% python3 -q
>>> import numpy as np
>>> from numpy import linalg as LA
>>> np.set_printoptions(suppress=True, linewidth=100)
>>> def rnd(a):
...     return np.round(a, 2) + 0
... 
>>> W0 = np.load("x.npy")
>>> W0
array([[ 4,  0,  0,  6, 12,  0,  1,  0,  1,  2,  0,  5, 12],
       [21,  1,  6, 10, 18,  0, 10,  0, 11, 11,  0, 14, 15],
       [15,  9, 12,  0, 10,  0, 10,  0, 15, 13, 10, 14,  9],
       [ 6,  4, 12,  0,  7,  1,  5,  0, 20, 10,  5, 17, 13],
       [11,  0,  4,  0,  2,  0,  0,  0, 13,  3,  0, 11, 13],
       [ 6,  0,  3,  0,  5,  0,  0,  0,  8,  3,  0,  8, 11],
       [19,  0,  5,  1, 11,  0,  4,  0, 16,  7,  0, 16, 18],
       [12,  0,  3,  0,  7,  0,  0,  0, 16,  3,  0, 15, 19],
       [18,  7, 15,  0,  8,  0,  9,  0, 25, 14,  9, 21, 14],
       [ 5,  0,  4,  0,  0,  1,  0,  0,  5,  3,  0,  4,  5],
       [11,  0,  1, 12, 16,  0,  6,  0,  1,  6,  0,  6, 11],
       [15,  2,  9,  0,  2,  0,  4,  0, 15,  8,  4, 12,  9],
       [ 6,  0,  9,  0,  0,  4,  0,  0, 20,  5,  0, 15, 13],
       [ 0,  1,  7,  0,  5,  2,  1,  7, 10,  5,  1,  9,  9],
       [21,  1,  6, 10, 18,  0, 10,  0, 11, 11,  0, 14, 15],
       [19,  0,  5,  1, 11,  0,  4,  0, 16,  7,  0, 16, 18],
       [ 3,  0,  6,  0,  1,  2,  0,  0, 10,  4,  0,  8,  8],
       [13,  7,  8,  8, 17,  0, 11,  0,  8, 12,  6, 11, 10],
       [19,  3, 14,  0, 13,  0,  9,  0, 28, 14,  4, 25, 20],
       [10,  0,  5,  0,  0,  2,  0,  0, 10,  3,  0,  7,  7],
       [18,  5,  9,  5, 14,  0, 10,  0, 13, 12,  5, 14, 12]])
>>> proj = W0 @ LA.solve(W0.T @ W0, W0.T)
>>> np.allclose(proj @ proj, proj)
True
>>> rnd(np.trace(proj))
np.float64(13.0)
>>> rnd(proj @ W0[:, 3])
array([ 6., 10.,  0.,  0.,  0.,  0.,  1.,  0.,  0.,  0., 12.,  0.,  0.,  0., 10.,  1.,  0.,  8.,
        0.,  0.,  5.])
>>> x = np.array([2, 4, -1, -4, -1, -8, 8, -2, 1, 4, -8, -2, 2])
>>> rhs = W0 @ x
>>> rnd(LA.lstsq(W0, rhs)[0])
array([ 2.,  4., -1., -4., -1., -8.,  8., -2.,  1.,  4., -8., -2.,  2.])
>>> rnd(LA.solve(W0.T @ W0, W0.T @ rhs))
array([ 2.,  4., -1., -4., -1., -8.,  8., -2.,  1.,  4., -8., -2.,  2.])
>>> rhs
array([  3, 119, 101,  53,  45,  30,  98,  50, 108,  17,  40,  68,   7,  -8, 119,  98,   9,  91,
       137,  21, 110])
>>> try:
...     LA.solve(W0, rhs)
... except LA.LinAlgError as e:
...     print("failed:", e)
... 
failed: Last 2 dimensions of the array must be square
>>> rng = np.random.default_rng(576)
>>> rhs = rhs + 0.05 * rng.normal(size=21)
>>> rnd(rhs)
array([  3.04, 118.95, 100.95,  52.95,  44.98,  30.  ,  98.03,  50.05, 108.05,  16.98,  39.99,
        67.95,   6.98,  -8.01, 119.16,  98.03,   9.03,  91.  , 137.01,  21.06, 110.03])
>>> b, *_ = LA.lstsq(W0, rhs)
>>> rnd(W0.T @ (rhs - W0 @ b))
array([0., 0., 0., 0., 0., 0., 0., 0., 0., 0., 0., 0., 0.])
>>> rnd(b)
array([ 2.02,  4.06, -0.95, -3.98, -0.96, -8.02,  7.88, -2.  ,  0.93,  3.96, -8.04, -1.85,  1.91])
>>> rnd(LA.norm(rhs - W0 @ b))
np.float64(0.18)
>>> W1 = np.array([[3, -2, 0, -3, 2],
...     [-2, 1, 3, -3, -3],
...     [3, 2, 0, 0, 0],
...     [0, 2, 2, 0, -3],
...     [1, 1, 2, -2, -3],
...     [1, -3, 2, 0, 1],
...     [-2, 0, 3, -3, -2],
...     [-1, 1, -2, -3, 1],
...     [0, 3, 2, 2, 0],
...     [3, 3, 1, -2, 0],
...     [-2, -1, 1, 2, -1],
...     [2, -3, 3, -3, -3],
...     [-1, 2, -1, -2, -3]])
>>> b = np.array([-2, 2, -1, 1, 1])
>>> hid = np.maximum(W0 @ W1 + b, 0)
>>> (hid > 0).mean(axis=0)
array([1., 1., 1., 0., 0.])
>>> LA.matrix_rank(hid)
np.int64(3)
>>> W2 = np.array([[7, 8], [9, 9], [5, 1], [-4, 1], [-6, -4]])
>>> hid @ W2
array([[ 717,  561],
       [2172, 1701],
       [2018, 1459],
       [1994, 1537],
       [ 980,  835],
       [ 801,  681],
       [1672, 1364],
       [1229, 1003],
       [2556, 1941],
       [ 542,  496],
       [1262,  967],
       [1456, 1187],
       [1441, 1184],
       [1026,  867],
       [2172, 1701],
       [1672, 1364],
       [ 894,  762],
       [2003, 1441],
       [2855, 2245],
       [ 789,  690],
       [2095, 1580]])
>>> (hid @ W2).round(6).argmax(axis=1)
array([0, 0, 0, 0, 0, 0, 0, 0, 0, 0, 0, 0, 0, 0, 0, 0, 0, 0, 0, 0, 0])
